$ ipython --no-banner

In [1]: import numpy as np

In [2]: np.set_printoptions(precision=3, suppress=True, linewidth=120, floatmode="fixed")

In [3]: mat = np.loadtxt("w.csv", delimiter=",")

In [4]: mat
Out[4]: 
array([[1.000, 0.000, 1.000, 0.000, 1.000, 0.000],
       [2.000, 2.000, 2.000, 2.000, 2.000, 2.000],
       [0.000, 1.000, 0.000, 1.000, 0.000, 1.000],
       [1.000, 0.000, 1.000, 0.000, 1.000, 0.000],
       [2.000, 2.000, 2.000, 2.000, 2.000, 2.000],
       [0.000, 1.000, 0.000, 1.000, 0.000, 1.000]])

In [5]: gram = mat.T @ mat

In [6]: np.round(np.linalg.svd(mat, compute_uv=False) ** 2, 3) + 0
Out[6]: array([54.000,  6.000,  0.000,  0.000,  0.000,  0.000])

In [7]: left, sig, VT = np.linalg.svd(mat)

In [8]: sig.round(3) + 0
Out[8]: array([7.348, 2.449, 0.000, 0.000, 0.000, 0.000])

In [9]: B = left[:, :2] @ np.diag(sig[:2]) @ VT[:2]

In [10]: round(float(np.linalg.norm(mat - B, 2)), 3), round(sig[2], 3)
Out[10]: (0.0, np.float64(0.0))

In [11]: np.round(np.linalg.norm(mat - B) / np.linalg.norm(mat), 3)
Out[11]: np.float64(0.0)

In [12]: np.linalg.matrix_rank(B)
Out[12]: np.int64(2)

In [13]: round(float(np.abs(mat - B).max()), 3)
Out[13]: 0.0

In [14]: B.round(3) + 0
Out[14]: 
array([[1.000, 0.000, 1.000, 0.000, 1.000, 0.000],
       [2.000, 2.000, 2.000, 2.000, 2.000, 2.000],
       [0.000, 1.000, 0.000, 1.000, 0.000, 1.000],
       [1.000, 0.000, 1.000, 0.000, 1.000, 0.000],
       [2.000, 2.000, 2.000, 2.000, 2.000, 2.000],
       [0.000, 1.000, 0.000, 1.000, 0.000, 1.000]])

In [15]: B = mat[0, 0] * mat[1:] - np.outer(mat[1:, 0], mat[0])

In [16]: B
Out[16]: 
array([[0.000, 2.000, 0.000, 2.000, 0.000, 2.000],
       [0.000, 1.000, 0.000, 1.000, 0.000, 1.000],
       [0.000, 0.000, 0.000, 0.000, 0.000, 0.000],
       [0.000, 2.000, 0.000, 2.000, 0.000, 2.000],
       [0.000, 1.000, 0.000, 1.000, 0.000, 1.000]])

In [17]: np.flatnonzero(~B.round(6).any(axis=1))
Out[17]: array([2])

In [18]: mat[:, 0] / mat[0, 0]
Out[18]: array([1.000, 2.000, 0.000, 1.000, 2.000, 0.000])

In [19]: left, sig, VT = np.linalg.svd(mat)

In [20]: evecs = VT[:(sig > 1e-8).sum()]

In [21]: rng = np.random.default_rng(59254)

In [22]: x = mat[0] + -2 * mat[3] + rng.integers(2) * np.eye(6)[0]

In [23]: x
Out[23]: array([ 0.000,  0.000, -1.000,  0.000, -1.000,  0.000])

In [24]: print(np.diag(evecs.T @ evecs))
[0.333 0.333 0.333 0.333 0.333 0.333]

In [25]: np.round(evecs.T @ evecs, 3) + 0
Out[25]: 
array([[0.333, 0.000, 0.333, 0.000, 0.333, 0.000],
       [0.000, 0.333, 0.000, 0.333, 0.000, 0.333],
       [0.333, 0.000, 0.333, 0.000, 0.333, 0.000],
       [0.000, 0.333, 0.000, 0.333, 0.000, 0.333],
       [0.333, 0.000, 0.333, 0.000, 0.333, 0.000],
       [0.000, 0.333, 0.000, 0.333, 0.000, 0.333]])

In [26]: np.allclose(evecs.T @ evecs @ x, x)
Out[26]: False

In [27]: round(np.linalg.norm(x - evecs.T @ evecs @ x), 3)
Out[27]: np.float64(0.816)

In [28]: r = np.linalg.matrix_rank(mat)

In [29]: r
Out[29]: np.int64(2)

In [30]: N = np.linalg.svd(mat)[2][r:].T

In [31]: np.round(N @ N.T, 3) + 0
Out[31]: 
array([[ 0.667,  0.000, -0.333,  0.000, -0.333,  0.000],
       [ 0.000,  0.667,  0.000, -0.333,  0.000, -0.333],
       [-0.333,  0.000,  0.667,  0.000, -0.333,  0.000],
       [ 0.000, -0.333,  0.000,  0.667,  0.000, -0.333],
       [-0.333,  0.000, -0.333,  0.000,  0.667,  0.000],
       [ 0.000, -0.333,  0.000, -0.333,  0.000,  0.667]])

In [32]: [int(np.linalg.matrix_rank(mat[:i])) for i in range(1, len(mat) + 1)]
Out[32]: [1, 2, 2, 2, 2, 2]

In [33]: [int(np.linalg.matrix_rank(mat[:, :j + 1])) for j in range(6)]
Out[33]: [1, 2, 2, 2, 2, 2]

In [34]: np.allclose(mat @ N, 0)
Out[34]: True

In [35]: N.shape
Out[35]: (6, 4)

In [36]: K = np.loadtxt("x.csv", delimiter=",")

In [37]: K
Out[37]: 
array([[ 3.889, -7.441, -5.432],
       [ 7.003, -2.997,  6.478],
       [ 0.813, -9.966, -0.115],
       [-7.768, -4.087,  4.791],
       [-9.552,  2.941, -0.338],
       [ 8.137, -1.776, -5.534],
       [-0.582, -9.133,  4.030],
       [ 9.517, -2.291,  2.043],
       [ 2.646,  7.609, -5.925],
       [-6.052, -7.419, -2.887]])

In [38]: Ac = (K - K.mean(axis=0)) / K.std(axis=0)

In [39]: Ac.std(axis=0)
Out[39]: array([1.000, 1.000, 1.000])

In [40]: beta = np.linalg.lstsq(np.delete(Ac, 0, axis=1), Ac[:, 0])[0]

In [41]: beta
Out[41]: array([-0.012, -0.125])

In [42]: np.abs(beta).argmax()
Out[42]: np.int64(1)

In [43]: hat = K @ np.linalg.solve(K.T @ K, K.T)

In [44]: np.allclose(hat @ hat, hat)
Out[44]: True

In [45]: np.linalg.matrix_rank(np.eye(10) - hat)
Out[45]: np.int64(7)

In [46]: Ac = K - K.mean(axis=0)

In [47]: left, sig, VT = np.linalg.svd(Ac, full_matrices=False)

In [48]: np.linalg.matrix_rank(Ac)
Out[48]: np.int64(3)

In [49]: np.abs(left[:, 0]).argmax()
Out[49]: np.int64(3)

In [50]: np.abs(VT[-1])
Out[50]: array([0.102, 0.454, 0.885])

In [51]: sig
Out[51]: array([20.442, 17.426, 12.315])

In [52]: round(float((sig ** 2).sum() ** 2 / (sig ** 4).sum()), 3)
Out[52]: 2.631

In [53]: sig ** 2 / (sig ** 2).sum()
Out[53]: array([0.479, 0.348, 0.174])

In [54]: np.abs(VT[0]).argmax()
Out[54]: np.int64(0)

In [55]: np.round(Ac.mean(axis=0), 3) + 0
Out[55]: array([0.000, 0.000, 0.000])

In [56]: x = np.array([0, 2, -2])

In [57]: y = K @ x

In [58]: np.round(np.linalg.pinv(K) @ K, 3) + 0
Out[58]: 
array([[1.000, 0.000, 0.000],
       [0.000, 1.000, 0.000],
       [0.000, 0.000, 1.000]])

In [59]: print(y)
[ -4.018 -18.950 -19.702 -17.756   6.558   7.516 -26.326  -8.668  27.068  -9.064]

In [60]: np.round(np.linalg.solve(K.T @ K, K.T @ y), 3) + 0
Out[60]: array([ 0.000,  2.000, -2.000])

In [61]: y = y + 0.05 * rng.normal(size=10)

In [62]: print(y)
[ -4.035 -18.872 -19.606 -17.834   6.599   7.433 -26.340  -8.619  26.995  -9.034]

In [63]: beta, *_ = np.linalg.lstsq(K, y)

In [64]: print(beta)
[ 0.001  1.998 -1.995]

In [65]: [round(float(np.linalg.norm(np.linalg.solve(K.T @ K + lam * np.eye(3), K.T @ y))), 2) for lam in (0, 1, 10, 100)]
Out[65]: [2.82, 2.81, 2.73, 2.15]

In [66]: beta.round()
Out[66]: array([ 0.000,  2.000, -2.000])

In [67]: arr = np.diag(10 * np.array([9, 4, 5])) + np.array([[7, 7, -4], [-5, 2, -2], [1, -9, -8]])

In [68]: print(arr)
[[97  7 -4]
 [-5 42 -2]
 [ 1 -9 42]]

In [69]: idx = rng.permutation(3)

In [70]: idx
Out[70]: array([1, 2, 0])

In [71]: B = arr[idx][:, idx]

In [72]: np.sort(np.abs(np.linalg.eigvals(B)))
Out[72]: array([37.705, 47.085, 96.210])

In [73]: np.diag(B)
Out[73]: array([42, 42, 97])

In [74]: np.allclose(B, arr)
Out[74]: False

In [75]: np.trace(B)
Out[75]: np.int64(181)
